>>> import numpy as np
>>> import numpy.linalg as la
>>> np.set_printoptions(precision=2, suppress=True, linewidth=200)
>>> tidy = lambda a: np.round(a, 2) + 0
>>> J = np.array([[-2.0, -1.0, 0.0, 0.0, 0.0, 0.0, 0.0],
...     [-1.0, -1.0, -1.0, 0.0, 0.0, 0.0, 0.0],
...     [0.0, -1.0, -1.0, -1.0, 0.0, 0.0, 0.0],
...     [0.0, 0.0, -1.0, 1.0, -1.0, 0.0, 0.0],
...     [0.0, 0.0, 0.0, -1.0, -2.0, -1.0, 0.0],
...     [0.0, 0.0, 0.0, 0.0, -1.0, 1.0, -1.0],
...     [0.0, 0.0, 0.0, 0.0, 0.0, -1.0, 0.0]])
>>> print(J)
[[-2. -1.  0.  0.  0.  0.  0.]
 [-1. -1. -1.  0.  0.  0.  0.]
 [ 0. -1. -1. -1.  0.  0.  0.]
 [ 0.  0. -1.  1. -1.  0.  0.]
 [ 0.  0.  0. -1. -2. -1.  0.]
 [ 0.  0.  0.  0. -1.  1. -1.]
 [ 0.  0.  0.  0.  0. -1.  0.]]
>>> rng = np.random.default_rng(58)
>>> lab = rng.permutation(7)
>>> print(lab)
[2 4 3 0 5 6 1]
>>> other = J[lab][:, lab]
>>> print(other)
[[-1.  0. -1.  0.  0.  0. -1.]
 [ 0. -2. -1.  0. -1.  0.  0.]
 [-1. -1.  1.  0.  0.  0.  0.]
 [ 0.  0.  0. -2.  0.  0. -1.]
 [ 0. -1.  0.  0.  1. -1.  0.]
 [ 0.  0.  0.  0. -1.  0.  0.]
 [-1.  0.  0. -1.  0.  0. -1.]]
>>> print(tidy(la.det(other)), tidy(la.det(J[lab])))
1.0 -1.0
>>> print(np.allclose(other, J))
False
>>> print(tidy(np.sort(np.abs(la.eigvals(other)))))
[0.05 0.5  1.55 1.6  1.96 2.6  2.87]
>>> print(np.allclose(J @ J.T, J.T @ J))
True
>>> print(tidy(np.abs(la.eigvals(J)).max()))
2.87
>>> la.determinant(J)
Traceback (most recent call last):
  File "<python-input-16>", line 1, in <module>
    la.determinant(J)
    ^^^^^^^^^^^^^^
AttributeError: module 'numpy.linalg' has no attribute 'determinant'
>>> print(tidy(np.sort(np.abs(la.eigvals(J)))))
[0.05 0.5  1.55 1.6  1.96 2.6  2.87]
>>> print((J + J.T) / 2)
[[-2. -1.  0.  0.  0.  0.  0.]
 [-1. -1. -1.  0.  0.  0.  0.]
 [ 0. -1. -1. -1.  0.  0.  0.]
 [ 0.  0. -1.  1. -1.  0.  0.]
 [ 0.  0.  0. -1. -2. -1.  0.]
 [ 0.  0.  0.  0. -1.  1. -1.]
 [ 0.  0.  0.  0.  0. -1.  0.]]
>>> print(J @ J)
[[ 5.  3.  1.  0.  0.  0.  0.]
 [ 3.  3.  2.  1.  0.  0.  0.]
 [ 1.  2.  3.  0.  1.  0.  0.]
 [ 0.  1.  0.  3.  1.  1.  0.]
 [ 0.  0.  1.  1.  6.  1.  1.]
 [ 0.  0.  0.  1.  1.  3. -1.]
 [ 0.  0.  0.  0.  1. -1.  1.]]
